>>> import numpy as np
>>> np.set_printoptions(suppress=True, linewidth=140)
>>> data = np.load("run0.npy")
>>> print(data)
[[0.5  0.25 0.   0.25]
 [0.25 0.25 0.25 0.25]
 [0.4  0.4  0.2  0.  ]
 [0.   0.   0.25 0.75]]
>>> W1 = np.array([[-3, -1, 1, 2, 0],
...     [-3, -1, 3, -2, -2],
...     [2, -3, 2, 0, 3],
...     [-1, -2, 0, -2, -2]])
>>> c = np.array([0, 1, 1, 1, 2])
>>> hid = np.maximum(data @ W1 + c, 0)
>>> print((hid > 0).mean(axis=0))
[0.   0.   1.   0.75 1.  ]
>>> print(hid)
[[0.   0.   2.25 1.   1.  ]
 [0.   0.   2.5  0.5  1.75]
 [0.   0.   3.   1.   1.8 ]
 [0.   0.   1.5  0.   1.25]]
>>> W2 = np.array([[2, 2, 0], [2, 3, 0], [0, 1, 0], [0, 1, 0], [3, 0, 0]])
>>> print(hid @ W2)
[[3.   3.25 0.  ]
 [5.25 3.   0.  ]
 [5.4  4.   0.  ]
 [3.75 1.5  0.  ]]
>>> print(np.allclose(data @ data.T, data.T @ data))
False
>>> print(np.round((data - data.T) / 2, 3))
[[ 0.     0.    -0.2    0.125]
 [ 0.     0.    -0.075  0.125]
 [ 0.2    0.075  0.    -0.125]
 [-0.125 -0.125  0.125  0.   ]]
>>> data.inv()
Traceback (most recent call last):
  File "<python-input-13>", line 1, in <module>
    data.inv()
    ^^^^^^^^
AttributeError: 'numpy.ndarray' object has no attribute 'inv'
>>> print(np.round(data @ data, 3))
[[0.312 0.188 0.125 0.375]
 [0.288 0.225 0.175 0.312]
 [0.38  0.28  0.14  0.2  ]
 [0.1   0.1   0.238 0.562]]
>>> print(round(np.abs(np.linalg.eigvals(data)).max(), 3))
1.0
>>> print(round(np.linalg.det(data), 3))
-0.003
>>> print(np.allclose(data, data.T))
False
>>> rng = np.random.default_rng(50326)
>>> idx = rng.permutation(4)
>>> print(idx)
[2 3 1 0]
>>> A2 = data[idx][:, idx]
>>> print(A2)
[[0.2  0.   0.4  0.4 ]
 [0.25 0.75 0.   0.  ]
 [0.25 0.25 0.25 0.25]
 [0.   0.25 0.25 0.5 ]]
>>> print(np.allclose(A2, data))
False
>>> print(np.round(np.linalg.det(A2), 3), round(np.linalg.det(data[idx]), 3))
-0.003 0.003
>>> print(np.round(np.sort(np.abs(np.linalg.eigvals(A2))), 3))
[0.022 0.376 0.376 1.   ]
>>> feats = np.load("out6.npy")
>>> print(feats)
[[ 1.1  1.   2.  -3.  -1.   0. ]
 [-2.  -2.9  3.   1.   1.  -1. ]
 [-1.  -2.   2.1 -3.   2.  -1. ]
 [ 0.  -3.   3.  -0.9  2.  -3. ]
 [-3.  -1.   1.  -1.   2.1 -1. ]
 [ 1.   1.   2.  -3.  -1.   0.1]]
>>> x0 = np.array([0, 2, 1, 0, 3, 1])
>>> print(np.round(feats @ (2 * x0), 3))
[ 2.  -1.6  6.2  0.   8.6  2.2]
>>> print(feats @ np.eye(6)[2])
[2.  3.  2.1 3.  1.  2. ]
>>> print((feats @ x0).argmax())
4
>>> print(np.round(np.einsum("ij,j->i", feats, x0), 3))
[ 1.  -0.8  3.1  0.   4.3  1.1]
>>> print(np.linalg.norm(feats @ x0) <= np.linalg.norm(feats, 2) * np.linalg.norm(x0) + 1e-9)
True
>>> print(np.round((feats * x0).sum(axis=1), 3))
[ 1.  -0.8  3.1  0.   4.3  1.1]
>>> Uu, s, VT = np.linalg.svd(feats)
>>> print(s.round(3))
[8.791 6.048 3.086 2.201 1.01  0.006]
>>> print(np.argmax(s[:-1] / (s[1:] + 1e-6)) + 1)
5
>>> A2 = Uu[:, :5] @ np.diag(s[:5]) @ VT[:5]
>>> print(np.linalg.matrix_rank(feats, rtol=0.05))
5
>>> print(A2.round(3) + 0)
[[ 1.101  1.002  2.002 -2.999 -0.997  0.002]
 [-2.    -2.9    3.     1.     1.    -1.   ]
 [-1.    -2.     2.1   -3.     2.    -1.   ]
 [ 0.    -3.     3.    -0.9    2.    -3.   ]
 [-3.    -1.     1.    -1.     2.1   -1.   ]
 [ 0.999  0.998  1.998 -3.001 -1.003  0.098]]
>>> print(round(np.linalg.norm(feats - A2) / np.linalg.norm(feats), 3))
0.001
>>> print(np.round(np.linalg.norm(feats, 2) / np.linalg.norm(feats), 3))
0.773
>>> idx = rng.integers(0, 2, 5)
>>> A = (idx[:, None] == idx) * -1 + np.eye(5)
>>> print(A)
[[ 0. -1. -1.  0.  0.]
 [-1.  0. -1.  0.  0.]
 [-1. -1.  0.  0.  0.]
 [ 0.  0.  0.  0. -1.]
 [ 0.  0.  0. -1.  0.]]
>>> W1 = np.array([[0, 2, -1, -2, -2],
...     [-1, -1, -1, -2, 0],
...     [0, 1, 1, 1, 1],
...     [-1, 0, 1, 1, -2],
...     [1, 2, 1, 0, -1]])
>>> c = np.array([1, 7, 0, 8, 6])
>>> hid = np.maximum(A @ W1 + c, 0)
>>> print(hid)
[[ 2.  7.  0.  9.  5.]
 [ 1.  4.  0.  9.  7.]
 [ 2.  6.  2. 12.  8.]
 [ 0.  5.  0.  8.  7.]
 [ 2.  7.  0.  7.  8.]]
>>> print((hid > 0).mean(axis=0))
[0.8 1.  0.2 1.  1. ]
>>> W2 = np.array([[-2, 3, 0], [3, -1, 0], [1, 0, -3], [-2, 0, 2], [2, -3, -1]])
>>> print(hid @ W2)
[[  9. -16.  13.]
 [  6. -22.  11.]
 [  8. -24.  10.]
 [ 13. -26.   9.]
 [ 19. -25.   6.]]
>>> print(W1 @ W2)
[[ 5  4  1]
 [ 2 -2 -1]
 [ 4 -4 -2]
 [-3  3  1]
 [ 3  4 -2]]
>>> print((hid @ W2).round(6).argmax(axis=1))
[2 2 2 0 0]
